% ipython --no-banner

In [1]: import numpy as np

In [2]: from numpy import linalg as LA

In [3]: np.set_printoptions(precision=2, suppress=True, linewidth=120)

In [4]: rd = lambda a: np.round(a, 2) + 0

In [5]: data = np.array([[2, 8, 0], [8, 2, 8], [0, 8, 2]])

In [6]: O, R = LA.qr(data)

In [7]: print(rd(abs(R[0, 0])), rd(LA.norm(data[:, 0])))
8.25 8.25

In [8]: print(np.allclose(R.T @ R, data.T @ data))
True

In [9]: print(rd(O))
[[-0.24  0.65 -0.72]
 [-0.97 -0.16  0.18]
 [ 0.    0.74  0.67]]

In [10]: O, V = LA.qr(data[:, :2])[0], LA.qr(data[:, 2:])[0]

In [11]: sv = LA.svd(O.T @ V, compute_uv=False)

In [12]: print(rd(np.degrees(np.arccos(sv.clip(0, 1)))))
[19.71]

In [13]: print(rd(LA.norm(O @ O.T - V @ V.T, 2)))
1.0

In [14]: other = np.array([[-9, -7, -2], [3, -3, 7], [1, 1, 9]])

In [15]: print(np.einsum("ij->j", data))
[10 18 10]

In [16]: print(data @ other)
[[  6 -38  52]
 [-58 -54  70]
 [ 26 -22  74]]

In [17]: x = np.array([-2, -1, 1])

In [18]: rhs = data @ x

In [19]: coef, lr = np.zeros(3), 1 / LA.norm(data, 2) ** 2

In [20]: for i in range(4):
    ...:     coef -= lr * data.T @ (data @ coef - rhs)
    ...:     if i % 1 == 0: print(i, round(LA.norm(data @ coef - rhs), 2))
    ...: 
0 4.26
1 4.08
2 3.97
3 3.87

In [21]: print(rd(LA.cond(data)))
6.66

In [22]: M = np.loadtxt("run16.csv", delimiter=",")

In [23]: print(M)
[[ 1.  0.  0.]
 [-6.  1.  0.]
 [ 1.  3.  1.]]

In [24]: # triangular

In [25]: print(np.einsum("ii->", M))
3.0

In [26]: print(np.einsum("ij,ji->", M, M))
3.0

In [27]: print(np.poly(M))
[ 1. -3.  3. -1.]

In [28]: print(rd(LA.eigvals(M)))
[1. 1. 1.]

In [29]: print(np.kron(np.eye(2, dtype=int), M))
[[ 1.  0.  0.  0.  0.  0.]
 [-6.  1.  0. -0.  0.  0.]
 [ 1.  3.  1.  0.  0.  0.]
 [ 0.  0.  0.  1.  0.  0.]
 [-0.  0.  0. -6.  1.  0.]
 [ 0.  0.  0.  1.  3.  1.]]

In [30]: arr = np.array([[0.2, 1.3, 0.2], [0.8, -1.0, 1.5], [-1.2, -2.3, 0.7]])

In [31]: print(arr)
[[ 0.2  1.3  0.2]
 [ 0.8 -1.   1.5]
 [-1.2 -2.3  0.7]]

In [32]: x = np.array([1, 1, 0])

In [33]: rhs = arr @ x

In [34]: coef, lr = np.zeros(3), 1 / LA.norm(arr, 2) ** 2

In [35]: for i in range(250):
    ...:     coef -= lr * arr.T @ (arr @ coef - rhs)
    ...:     if i % 50 == 0: print(i, round(LA.norm(arr @ coef - rhs), 2))
    ...: 
0 0.95
50 0.02
100 0.0
150 0.0
200 0.0

In [36]: print(rd(LA.cond(arr)))
5.21

In [37]: print(rd(np.trace(arr)))
-0.1

In [38]: print((arr - arr.T) / 2)
[[ 0.    0.25  0.7 ]
 [-0.25  0.    1.9 ]
 [-0.7  -1.9   0.  ]]

In [39]: print(rd(LA.det(arr)))
-3.13

In [40]: print(rd(np.abs(LA.eigvals(arr)).max()))
1.71

In [41]: print(np.allclose(arr, arr.T))
False

In [42]: x = np.array([1, 2, 0])

In [43]: rhs = arr @ x

In [44]: print(rd(rhs))
[ 2.8 -1.2 -5.8]

In [45]: print(rd(LA.solve(arr, arr[:, 1])))
[0. 1. 0.]

In [46]: print(rd(LA.solve(arr, rhs)))
[1. 2. 0.]

In [47]: print(rd(LA.solve(arr, 4 * rhs)))
[4. 8. 0.]

In [48]: print(rd(LA.solve(arr.T, arr[0])))
[1. 0. 0.]

In [49]: w, V = LA.eig(M)

In [50]: print(rd(np.sort(LA.eigvals(M @ M))))
[1. 1. 1.]

In [51]: print(np.prod(w))
1.0

In [52]: print(rd(np.sort(LA.eigvals(M.T))))
[1. 1. 1.]

In [53]: print(w)
[1. 1. 1.]

In [54]: E = np.load("data.npy")

In [55]: print(E)
[[ 56. -30. -17.  15.]
 [ 64. -38. -17.  17.]
 [ 64. -30. -25.  15.]
 [  4.  -4.   0.  -2.]]

In [56]: left, sv, VT = LA.svd(E, full_matrices=False)

In [57]: print(rd(np.abs(VT[0])))
[0.83 0.44 0.27 0.21]

In [58]: print(rd(VT @ VT.T))
[[1. 0. 0. 0.]
 [0. 1. 0. 0.]
 [0. 0. 1. 0.]
 [0. 0. 0. 1.]]

In [59]: print(rd(np.cumsum(sv ** 2) / np.sum(sv ** 2)))
[1. 1. 1. 1.]

In [60]: m1 = np.loadtxt("layer7.csv", delimiter=",")

In [61]: print(m1)
[[ 3. -3. -1. -1.  0.]
 [-3. 11.  3.  3.  0.]
 [-1.  3.  3.  1.  0.]
 [-1.  3.  1.  3.  0.]
 [ 0.  0.  0.  0.  2.]]

In [62]: # 2 blocks once reordered

In [63]: print(rd(LA.det(m1)))
224.0

In [64]: print((m1 != 0).astype(int))
[[1 1 1 1 0]
 [1 1 1 1 0]
 [1 1 1 1 0]
 [1 1 1 1 0]
 [0 0 0 0 1]]

In [65]: print((LA.matrix_power((m1 != 0) + (m1.T != 0) + np.eye(5), 5) > 0).astype(int))
[[1 1 1 1 0]
 [1 1 1 1 0]
 [1 1 1 1 0]
 [1 1 1 1 0]
 [0 0 0 0 1]]

In [66]: other = np.array([[2, 1], [1, 1]])

In [67]: Z = np.kron(other, m1)

In [68]: print(LA.matrix_rank(Z))
10

In [69]: F = np.load("a.npy")

In [70]: print(F)
[[-2 -2 -2]
 [-2 -2 -2]
 [ 0  0  0]]

In [71]: print(LA.lstsq(F[:-1].T, F[-1])[2])
1

In [72]: print(np.abs(np.diag(LA.qr(F)[1])) > 1e-9)
[ True False False]

In [73]: print(rd(np.trace(LA.pinv(F) @ F)))
1.0

In [74]: P = np.triu(np.array([[2, -3, -1], [-3, 3, -2], [-3, -1, 1]]), 1) + np.eye(3)

In [75]: other = P @ F @ LA.inv(P)

In [76]: print(P @ F - F @ P)
[[ 6.  0.  0.]
 [ 0. -6. -6.]
 [ 0.  0.  0.]]

In [77]: print(other)
[[  4.  16.  40.]
 [ -2.  -8. -20.]
 [  0.   0.   0.]]

In [78]: rank = LA.matrix_rank(other)

In [79]: print(rank)
1

In [80]: null = LA.svd(other)[2][rank:].T

In [81]: print([int(LA.matrix_rank(other[:, :j + 1])) for j in range(3)])
[1, 1, 1]

In [82]: W0 = np.load("x.npy")

In [83]: print(W0)
[[  4.   0.   0.   0.]
 [  0.   8.   4. -14.]
 [  0.   4.   8. -14.]
 [  0. -14. -14.  53.]]

In [84]: # symmetric

In [85]: rng = np.random.default_rng(570)

In [86]: idx = rng.permutation(4)

In [87]: other = W0[:, idx] * rng.choice([-1, 1], 4)

In [88]: print(other)
[[ -4.  -0.  -0.  -0.]
 [ -0.  14.  -4.  -8.]
 [ -0.  14.  -8.  -4.]
 [ -0. -53.  14.  14.]]

In [89]: left, _, VT = LA.svd(W0.T @ other)

In [90]: print(idx)
[0 3 2 1]

In [91]: print(rd(LA.lstsq(W0, other)[0]))
[[-1.  0.  0.  0.]
 [ 0.  0.  0. -1.]
 [ 0.  0. -1.  0.]
 [ 0. -1.  0.  0.]]

In [92]: idx = rng.permutation(4)

In [93]: print(idx)
[2 1 3 0]

In [94]: other = W0[idx][:, idx]

In [95]: print(np.trace(other))
73.0

In [96]: print(rd(LA.det(other)), rd(LA.det(W0[idx])))
3904.0 3904.0

In [97]: print(np.allclose(other, W0))
False

In [98]: X = np.load("arr.npy")

In [99]: print(rd(X))
[[ 0.71  0.29  0.4   0.29  0.4 ]
 [ 0.29  0.71 -0.4  -0.29 -0.4 ]
 [ 0.4  -0.4   0.43 -0.4  -0.57]
 [ 0.29 -0.29 -0.4   0.71 -0.4 ]
 [ 0.4  -0.4  -0.57 -0.4   0.43]]

In [100]: # orthonormal columns

In [101]: other = data[0, 0] * data[1:] - np.outer(data[1:, 0], data[0])

In [102]: print(other)
[[  0 -60  16]
 [  0  16   4]]

In [103]: print(np.flatnonzero(~other.round(6).any(axis=1)))
[]

In [104]: print(data[:, 0] / data[0, 0])
[1. 4. 0.]

In [105]: w, V = LA.eigh(X)

In [106]: print(rd(LA.eigvalsh(X @ X)))
[1. 1. 1. 1. 1.]

In [107]: C2 = X.T @ X

In [108]: print(rd(LA.eigvalsh(C2)[::-1]))
[1. 1. 1. 1. 1.]

In [109]: x = np.array([0, 2, 3, -2, -2])

In [110]: print(rd(np.abs(LA.eigvals(X))))
[1. 1. 1. 1. 1.]

In [111]: print([p for p in range(1, 25) if np.allclose(LA.matrix_power(X, p), np.eye(5))])
[2, 4, 6, 8, 10, 12, 14, 16, 18, 20, 22, 24]

In [112]: print(rd(X.T @ (X @ x)))
[ 0.  2.  3. -2. -2.]

In [113]: print(rd(np.sort(np.abs(np.degrees(np.angle(LA.eigvals(X)))))))
[  0.   0.   0.   0. 180.]
